$ ipython --no-banner

In [1]: import numpy as np

In [2]: np.set_printoptions(precision=1, suppress=True, linewidth=140, floatmode="fixed")

In [3]: data = np.load("mat.npy")

In [4]: print(data)
[[-0.1  0.8  1.4 -1.3 -0.5  3.4]
 [-2.4 -2.1 -2.0 -0.5 -0.8  0.9]
 [-0.6 -0.1 -0.3 -1.2  3.7  0.2]
 [-0.1 -2.6  2.7 -0.9 -0.1 -0.9]
 [ 2.4 -0.6 -1.5 -2.7 -0.6 -0.3]
 [ 2.1 -1.9 -0.4  2.1  0.8  1.6]]

In [5]: A2 = data / np.sqrt((data ** 2).mean(axis=1, keepdims=True))

In [6]: print(np.round(data - data.mean(axis=1, keepdims=True), 1) + 0)
[[-0.8  0.2  0.8 -1.9 -1.1  2.8]
 [-1.2 -1.0 -0.9  0.7  0.4  2.1]
 [-0.9 -0.4 -0.6 -1.5  3.4 -0.1]
 [ 0.2 -2.3  3.1 -0.6  0.2 -0.6]
 [ 2.9  0.0 -0.9 -2.2 -0.1  0.3]
 [ 1.4 -2.7 -1.2  1.4  0.1  0.9]]

In [7]: print(A2[3])
[-0.1 -1.6  1.7 -0.6 -0.1 -0.6]

In [8]: print(data.reshape(2, -1))
[[-0.1  0.8  1.4 -1.3 -0.5  3.4 -2.4 -2.1 -2.0 -0.5 -0.8  0.9 -0.6 -0.1 -0.3 -1.2  3.7  0.2]
 [-0.1 -2.6  2.7 -0.9 -0.1 -0.9  2.4 -0.6 -1.5 -2.7 -0.6 -0.3  2.1 -1.9 -0.4  2.1  0.8  1.6]]

In [9]: T = data.reshape(6, 2, -1)

In [10]: print(T[:, 0])
[[-0.1  0.8  1.4]
 [-2.4 -2.1 -2.0]
 [-0.6 -0.1 -0.3]
 [-0.1 -2.6  2.7]
 [ 2.4 -0.6 -1.5]
 [ 2.1 -1.9 -0.4]]

In [11]: print(T.transpose(1, 0, 2))
[[[-0.1  0.8  1.4]
  [-2.4 -2.1 -2.0]
  [-0.6 -0.1 -0.3]
  [-0.1 -2.6  2.7]
  [ 2.4 -0.6 -1.5]
  [ 2.1 -1.9 -0.4]]

 [[-1.3 -0.5  3.4]
  [-0.5 -0.8  0.9]
  [-1.2  3.7  0.2]
  [-0.9 -0.1 -0.9]
  [-2.7 -0.6 -0.3]
  [ 2.1  0.8  1.6]]]

In [12]: print(T.shape)
(6, 2, 3)

In [13]: A = np.load("data.npy")

In [14]: print(A)
[[170 168 124 -80 -16]
 [168 282 260 -96 -32]
 [124 260 330 -59 -93]
 [-80 -96 -59  78 -38]
 [-16 -32 -93 -38 129]]

In [15]: w, evecs = np.linalg.eigh(A)

In [16]: vec = np.array([0, 1, 0, 0, 0])

In [17]: print(evecs * np.sqrt(w) @ evecs.T)
[[11.0  5.6  2.6 -3.3 -0.6]
 [ 5.6 13.0  8.4 -3.3 -0.3]
 [ 2.6  8.4 15.4 -1.4 -3.6]
 [-3.3 -3.3 -1.4  6.8 -2.7]
 [-0.6 -0.3 -3.6 -2.7 10.4]]

In [18]: print(np.linalg.eigvalsh(A[1:, 1:]))
[ 17.8  29.4 168.0 603.8]

In [19]: print(np.abs(A).sum(axis=1).max(), round(float(np.abs(w).max()), 1))
866 693.8

In [20]: vec = np.array([5, 3, 5, 3, 3])

In [21]: y = A @ vec

In [22]: print(y)
[1686 2602 2594 -863 -368]

In [23]: print(np.round(np.linalg.solve(A.T, A[1]), 1) + 0)
[0.0 1.0 0.0 0.0 0.0]

In [24]: print(np.round(np.linalg.solve(A, A[:, 3]), 1) + 0)
[0.0 0.0 0.0 1.0 0.0]

In [25]: w, evecs = np.linalg.eigh(A)

In [26]: print(np.abs(evecs[:, -1]))
[0.4 0.6 0.6 0.2 0.1]

In [27]: print(np.linalg.svd(A, compute_uv=False))
[693.8 188.9  76.2  18.1  12.0]

In [28]: print(np.unique(w.round(6) + 0, return_counts=True)[1])
[1 1 1 1 1]

In [29]: print(np.abs(evecs[:, -1]).round(6).argmax())
2

In [30]: print(w.sum(), np.trace(A))
989.0 989

In [31]: print(np.linalg.eigvalsh(A + 5 * np.eye(5)))
[ 17.0  23.1  81.2 193.9 698.8]

In [32]: def softmax(z):
    ...:     e = np.exp(z - z.max(axis=-1, keepdims=True))
    ...:     return e / e.sum(axis=-1, keepdims=True)
    ...: 

In [33]: print(np.round(softmax(10 * A[1]), 1) + 0)
[0.0 1.0 0.0 0.0 0.0]

In [34]: print(softmax(A).sum(axis=1))
[1.0 1.0 1.0 1.0 1.0]

In [35]: print(np.round(softmax(A[1]), 1) + 0)
[0.0 1.0 0.0 0.0 0.0]

In [36]: scores = A @ A.T / np.sqrt(5)

In [37]: print(softmax(scores)[1] @ A)
[124.0 260.0 330.0 -59.0 -93.0]

In [38]: print(softmax(scores).round(6).argmax(axis=1))
[1 2 2 3 4]

In [39]: print(softmax(scores + np.triu(np.full(scores.shape, -np.inf), 1)))
[[1.0 0.0 0.0 0.0 0.0]
 [0.0 1.0 0.0 0.0 0.0]
 [0.0 0.0 1.0 0.0 0.0]
 [0.0 0.0 0.0 1.0 0.0]
 [0.0 0.0 0.0 0.0 1.0]]

In [40]: u = np.array([-2, 0, -2, 0, -1, 1])

In [41]: A2 = data + np.outer(u, np.eye(6)[1])

In [42]: print(np.linalg.matrix_rank(np.linalg.inv(A2) - np.linalg.inv(data), tol=1e-8))
1

In [43]: m1 = np.load("w.npy")

In [44]: print(m1)
[[0.1 1.0 0.0 2.0 2.0 2.0]
 [2.0 2.1 1.0 0.0 2.0 1.0]
 [1.0 0.0 0.1 0.0 1.0 0.0]
 [1.0 0.0 1.0 1.1 0.0 2.0]
 [1.0 0.0 0.0 1.0 1.1 0.0]
 [0.0 1.0 0.0 2.0 2.0 2.1]]

In [45]: T = np.stack([m1, 2 * m1, m1[::-1]])

In [46]: print(np.linalg.matrix_rank(T))
[6 6 6]

In [47]: print(np.linalg.det(T))
[ 0.2 12.4 -0.2]

In [48]: print(np.einsum("bij,cij->bc", T, T))
[[ 53.3 106.5  37.0]
 [106.5 213.0  74.0]
 [ 37.0  74.0  53.3]]

In [49]: print((T @ m1.T).shape)
(3, 6, 6)

In [50]: print([round(float(x), 1) for x in np.linalg.svd(m1, compute_uv=False)[:3]])
[6.3, 2.8, 1.9]

In [51]: print(np.linalg.matrix_rank(m1, rtol=0.1))
4

In [52]: print(np.linalg.cond(m1) > 100)
True

In [53]: print(np.abs(np.linalg.svd(m1)[2][-1]))
[0.4 0.2 0.8 0.1 0.3 0.2]

In [54]: rng = np.random.default_rng(537)

In [55]: labels = rng.permutation(5)

In [56]: print(labels)
[0 1 2 4 3]

In [57]: A2 = A[labels][:, labels]

In [58]: print(np.allclose(A2, A))
False

In [59]: q, evecs = np.linalg.qr(m1[:, :4])[0], np.linalg.qr(m1[:, 4:])[0]

In [60]: sigma = np.linalg.svd(q.T @ evecs, compute_uv=False)

In [61]: print((sigma > 0.9).sum())
2

In [62]: Uu, sigma, Vh = np.linalg.svd(m1)

In [63]: print(sigma.round(1) + 0)
[6.3 2.8 1.9 1.4 0.4 0.0]

In [64]: print(np.argmax(sigma[:-1] / (sigma[1:] + 1e-6)) + 1)
5

In [65]: A2 = Uu[:, :5] @ np.diag(sigma[:5]) @ Vh[:5]

In [66]: print(round(float(np.abs(m1 - A2).max()), 1))
0.0

In [67]: print(np.linalg.matrix_rank(A2))
5

In [68]: F = np.loadtxt("test6.csv", delimiter=",")

In [69]: print(F)
[[  0.4   0.2   0.8   0.4]
 [  1.6   0.1   0.4  -0.2]
 [ -0.1  -0.6   0.4  -0.4]
 [  0.0  -0.7  -0.6  -1.1]
 [ -0.6  -0.2   0.5  -0.2]
 [  1.3   1.6  -0.8   0.3]
 [ -2.7   0.1  -0.8   0.6]
 [ -1.8   0.8  -0.9   1.6]
 [  0.0  -1.4  -0.1  -0.4]
 [  0.2   0.8  -0.8   0.3]
 [  0.1   0.4  -0.2   0.3]
 [ -0.7   0.3  -1.0   2.5]
 [  0.0  -0.4   0.3  -0.6]
 [  0.2   2.0   0.6   0.2]
 [  0.7   0.2   1.9   0.7]
 [ -0.2   1.4   0.7  -0.3]
 [ -0.3  -0.1   0.0  -0.4]
 [ -2.1   0.7   0.2   0.4]
 [  0.4  -0.7  -0.5  -0.1]
 [ -0.6  -0.6   1.3   0.7]
 [  0.6  -0.7   1.4  -0.6]
 [  0.7  -0.5   0.3  -2.6]
 [ -0.3  -0.3  -0.6   0.6]
 [ -0.6  -0.2  -0.2  -1.1]
 [  0.3  -0.5   0.2   2.1]
 [ -2.1  -0.1  -0.2   0.8]
 [  5.5 -12.5   5.5   5.5]
 [  0.1  -1.0  -1.5  -1.8]
 [  1.0   1.0   0.9   0.8]
 [ -0.7  -0.6  -0.9   0.1]
 [ -0.3  -1.1  -1.1   0.7]
 [ -1.6  -0.3  -1.7  -0.5]]

In [70]: Ac = (F - F.mean(axis=0)) / F.std(axis=0)

In [71]: print(np.argwhere(np.abs(Ac) > 2))
[[21  3]
 [26  0]
 [26  1]
 [26  2]
 [26  3]]

In [72]: beta = np.linalg.lstsq(np.delete(Ac, 2, axis=1), Ac[:, 2])[0]

In [73]: print(np.abs(beta).argmax())
0
